$ ipython --no-banner

In [1]: import numpy as np

In [2]: np.set_printoptions(precision=4, suppress=True, linewidth=160, legacy="1.25")

In [3]: M = np.loadtxt("block2.csv", delimiter=",")

In [4]: M
Out[4]: 
array([[  4.0316,   1.2025,   0.9992,   4.6498,   1.3577,   1.3298,   0.2778,  -1.8208,   7.6249],
       [ -0.6992,  -2.5813,  -4.1348,   3.3628,  -5.4344,  -3.6019,  -6.1419,  -3.819 ,   0.1938],
       [ 10.6359,   5.7079,   5.035 ,  10.7554,  11.5696,   6.0015,   9.1224,   8.3621,  13.29  ],
       [  9.8599,   5.002 ,   4.7619,   9.6481,   9.8511,   5.406 ,   7.6001,   5.8794,  13.3796],
       [  1.809 ,   0.9566,  -0.9825,   4.1656,   1.0351,   0.5044,   0.3655,   1.3308,   1.9307],
       [ -0.1151,   1.7342,  -2.6551,   4.177 ,   2.787 ,   0.6368,   2.5658,   7.4684,  -4.8937],
       [ -8.4873,  -2.9912,  -5.2464,  -6.857 ,  -9.9978,  -3.2013,  -7.7723, -10.1123,  -8.9976],
       [  1.4723,   4.4998,   3.8689,  -1.845 ,   4.5818,   5.9389,   5.5606,  -2.1046,   4.2105],
       [ -6.0648,  -0.4177,  -4.6702,  -2.8008,  -3.6554,  -1.1723,  -2.0807,  -0.1389, -10.5698],
       [  0.9239,   2.5008,   0.2836,   1.7107,   2.7861,   2.5718,   2.9305,   1.7901,   0.4896],
       [  4.9972,   4.0236,   1.0345,   7.4559,   7.7717,   3.5374,   6.5335,   9.2195,   3.019 ],
       [  7.2308,   5.1409,   3.5779,   7.5498,   9.4947,   5.3679,   8.0548,   7.3767,   8.1049],
       [  8.3159,   3.16  ,   1.7538,  10.9231,   7.369 ,   2.6243,   4.8558,   7.3823,   9.5035],
       [  3.3279,   1.6553,  -1.2189,   7.1478,   3.5539,   0.7153,   2.2505,   6.2481,   1.5795],
       [  8.5154,   7.0226,   4.7095,   8.7202,  13.3156,   7.2877,  11.7801,  11.8335,   7.8892],
       [ -4.691 ,   0.8211,  -3.0666,  -2.526 ,  -1.4757,   0.4328,   0.0306,   0.577 ,  -8.4665],
       [  1.3184,   5.6809,   3.568 ,  -1.0341,   7.1782,   6.7984,   8.2443,   2.9386,   1.0927],
       [  2.509 ,   1.5834,  -1.1189,   5.7335,   2.8514,   0.8419,   1.9082,   4.7781,   1.1045],
       [  2.9735,   5.9706,   3.8257,   1.207 ,   8.554 ,   6.8928,   9.019 ,   4.9324,   2.6837],
       [ -3.4996,  -0.1795,  -2.3217,  -2.3567,  -3.4241,  -0.2271,  -2.3113,  -4.1389,  -3.784 ],
       [ -0.8739,   4.7291,   1.6981,  -1.9934,   5.319 ,   5.4356,   6.7517,   3.2305,  -2.936 ],
       [ -2.1962,   1.2856,  -0.3317,  -2.654 ,  -1.104 ,   1.7715,   0.0853,  -3.9445,  -1.4308],
       [ 15.4105,   8.6523,   8.6805,  13.9212,  17.7547,   9.4821,  14.4748,  12.2371,  19.467 ],
       [  4.5574,   1.1585,   0.3436,   6.4   ,   2.0643,   0.8776,   0.5978,   0.7218,   6.9276]])

In [5]: left, s, VT = np.linalg.svd(M)

In [6]: np.argmax(s[:-1] / (s[1:] + 1e-6)) + 1
Out[6]: 4

In [7]: s.round(4) + 0
Out[7]: array([80.9464, 25.148 , 19.1217,  8.5276,  0.    ,  0.    ,  0.    ,  0.    ,  0.    ])

In [8]: A2 = left[:, :4] @ np.diag(s[:4]) @ VT[:4]

In [9]: np.linalg.matrix_rank(A2)
Out[9]: 4

In [10]: np.linalg.matrix_rank(M, rtol=0.05)
Out[10]: 4

In [11]: round(float(np.abs(M - A2).max()), 4)
Out[11]: 0.0
